$ python3 -q
>>> import numpy as np
>>> np.set_printoptions(precision=1, suppress=True, linewidth=100, legacy="1.25")
>>> def rnd(a):
...     return np.round(a, 1) + 0
... 
>>> m1 = np.loadtxt("w.csv", delimiter=",")
>>> m1
array([[-0.2,  0. ,  0. ,  0.1, -0.1,  0. ,  0. ,  0. ],
       [ 0. ,  0.3,  0. , -1.1, -0.5, -0.1,  0.6,  0.5],
       [-0.2,  1.1,  0.1, -2.2, -1.1, -0.2,  1.4,  1.5],
       [ 0. ,  0.2,  0.1, -0.1, -0.1,  0. , -0.2, -0.1],
       [-0.4,  0.6,  0.2, -2.2, -1. , -0.5,  1.3,  1.5],
       [ 0.1,  0. , -0.1,  0. , -0.1,  0. , -0.1, -0.1],
       [ 0. ,  0.4,  0.2, -1. , -0.7, -0.1,  0.7,  0.7],
       [-0.3,  0.5,  0.4, -0.9, -0.6, -0.1,  0.6,  0.8],
       [-0.1,  0.1,  0. ,  0.1,  0.1, -0.1, -0.2,  0. ],
       [ 0.3, -0.8, -0.1,  2.2,  1.3,  0.3, -1.4, -1.4],
       [ 0.1,  0. ,  0.2,  0. ,  0.1,  0.1, -0.1,  0. ],
       [-0.2,  0.5,  0.2, -1. , -0.6, -0.3,  0.8,  0.9],
       [ 0.3, -0.7, -0.2,  2. ,  1.1,  0.3, -1.2, -1.4],
       [-0.1,  0.4,  0. , -0.8, -0.5, -0.1,  0.5,  0.5],
       [ 0.2, -0.7, -0.1,  1.9,  0.8,  0.4, -1.5, -1.6],
       [ 0.1, -0.6, -0.3,  1. ,  0.5,  0.2, -0.8, -0.7],
       [-0.1,  0.3,  0.1, -1. , -0.5,  0. ,  0.7,  0.8],
       [ 0.4, -0.4, -0.1,  1.2,  0.5,  0.1, -0.6, -0.5],
       [ 0.2, -0.4,  0. ,  1.1,  0.4,  0. , -0.6, -0.5],
       [ 0.3, -0.9, -0.2,  1.9,  0.9,  0.4, -1.4, -1.3],
       [ 0.1, -0.2,  0. ,  0. , -0.1, -0.1,  0. ,  0.1],
       [ 0. , -0.4, -0.2,  0.9,  0.6,  0.2, -0.8, -0.8]])
>>> Xs = (m1 - m1.mean(axis=0)) / m1.std(axis=0)
>>> rnd(Xs.std(axis=0))
array([1., 1., 1., 1., 1., 1., 1., 1.])
>>> beta = np.linalg.lstsq(np.delete(Xs, 0, axis=1), Xs[:, 0])[0]
>>> rnd(beta)
array([-0.2, -0.1,  1.7, -0.2,  0.3,  1.7, -0.4])
>>> np.abs(beta).argmax()
2
>>> np.linalg.matrix_rank(m1, rtol=0.1)
1
>>> np.linalg.cond(m1) > 100
False
>>> rnd(np.linalg.norm(m1, 2) / np.linalg.norm(m1))
1.0
>>> def softmax(z):
...     e = np.exp(z - z.max(axis=-1, keepdims=True))
...     return e / e.sum(axis=-1, keepdims=True)
... 
>>> rnd(softmax(m1[20] + 5))
array([0.1, 0.1, 0.1, 0.1, 0.1, 0.1, 0.1, 0.1])
>>> rnd(softmax(m1[20]))
array([0.1, 0.1, 0.1, 0.1, 0.1, 0.1, 0.1, 0.1])
>>> att = m1 @ m1.T / np.sqrt(8)
>>> softmax(att).round(6).argmax(axis=1)
array([14,  2,  2,  2,  2, 14,  2,  2,  9,  9,  9,  2,  9,  2,  9,  9,  2,  9,  9,  9,  4,  9])
>>> rnd(softmax(att)[20] @ m1)
array([ 0. ,  0. ,  0. ,  0.1,  0. ,  0. , -0.1,  0. ])
>>> proj = m1 @ np.linalg.solve(m1.T @ m1, m1.T)
>>> rnd(np.linalg.eigvalsh(proj))
array([0., 0., 0., 0., 0., 0., 0., 0., 0., 0., 0., 0., 0., 0., 1., 1., 1., 1., 1., 1., 1., 1.])
>>> rnd(np.diag(proj))
array([0.3, 0.3, 0.6, 0.4, 0.6, 0.2, 0.3, 0.5, 0.4, 0.4, 0.4, 0.2, 0.3, 0.1, 0.5, 0.4, 0.4, 0.5,
       0.3, 0.4, 0.3, 0.2])
>>> rnd(proj @ m1[:, 5])
array([ 0. , -0.1, -0.2,  0. , -0.5,  0. , -0.1, -0.1, -0.1,  0.3,  0.1, -0.3,  0.3, -0.1,  0.4,
        0.2,  0. ,  0.1,  0. ,  0.4, -0.1,  0.2])
>>> np.allclose(proj @ proj, proj)
True
>>> J = np.load("m.npy")
>>> J
array([[ 2,  2,  2,  2,  2,  2],
       [-2, -3, -2, -3, -2, -3],
       [-3,  1, -3,  1, -3,  1],
       [ 2,  2,  2,  2,  2,  2],
       [-2, -3, -2, -3, -2, -3],
       [-3,  1, -3,  1, -3,  1]])
>>> left, sv, Vt = np.linalg.svd(J, full_matrices=False)
>>> rnd(np.cumsum(sv ** 2) / np.sum(sv ** 2))
array([0.7, 1. , 1. , 1. , 1. , 1. ])
>>> rnd(Vt @ Vt.T)
array([[1., 0., 0., 0., 0., 0.],
       [0., 1., 0., 0., 0., 0.],
       [0., 0., 1., 0., 0., 0.],
       [0., 0., 0., 1., 0., 0.],
       [0., 0., 0., 0., 1., 0.],
       [0., 0., 0., 0., 0., 1.]])
>>> rnd(np.sqrt((sv ** 2).sum())), rnd(np.linalg.norm(J))
(13.6, 13.6)
>>> rnd(sv)
array([11.7,  7.1,  0. ,  0. ,  0. ,  0. ])
>>> np.abs(left[:, 0]).round(6).argmax()
1
>>> F = np.loadtxt("data.csv", delimiter=",")
>>> F
array([[0., 0., 2., 2., 1., 2., 0., 1.],
       [0., 0., 2., 2., 1., 2., 0., 1.],
       [1., 0., 2., 0., 1., 1., 2., 2.]])
>>> np.argsort(-np.linalg.norm(F, axis=0).round(6), kind="stable")[:3]
array([2, 5, 3])
>>> [round(float(x), 1) for x in np.linalg.svd(F, compute_uv=False)[:3]]
[6.0, 2.7, 0.0]
>>> np.linalg.cond(F) > 100
True
>>> f = np.array([-2, -2])
>>> np.polyval(f, F[0])
array([-2., -2., -6., -6., -4., -6., -2., -4.])
>>> np.correlate(F[0], F[2], "full")
array([ 0.,  0.,  4.,  8.,  8., 10.,  7.,  9.,  8.,  5.,  7.,  1.,  4.,  0.,  1.])
>>> np.cross(F[0, :3], F[2, :3])
array([0., 2., 0.])
>>> np.convolve(F[0], f)
array([ 0.,  0., -4., -8., -6., -6., -4., -2., -2.])
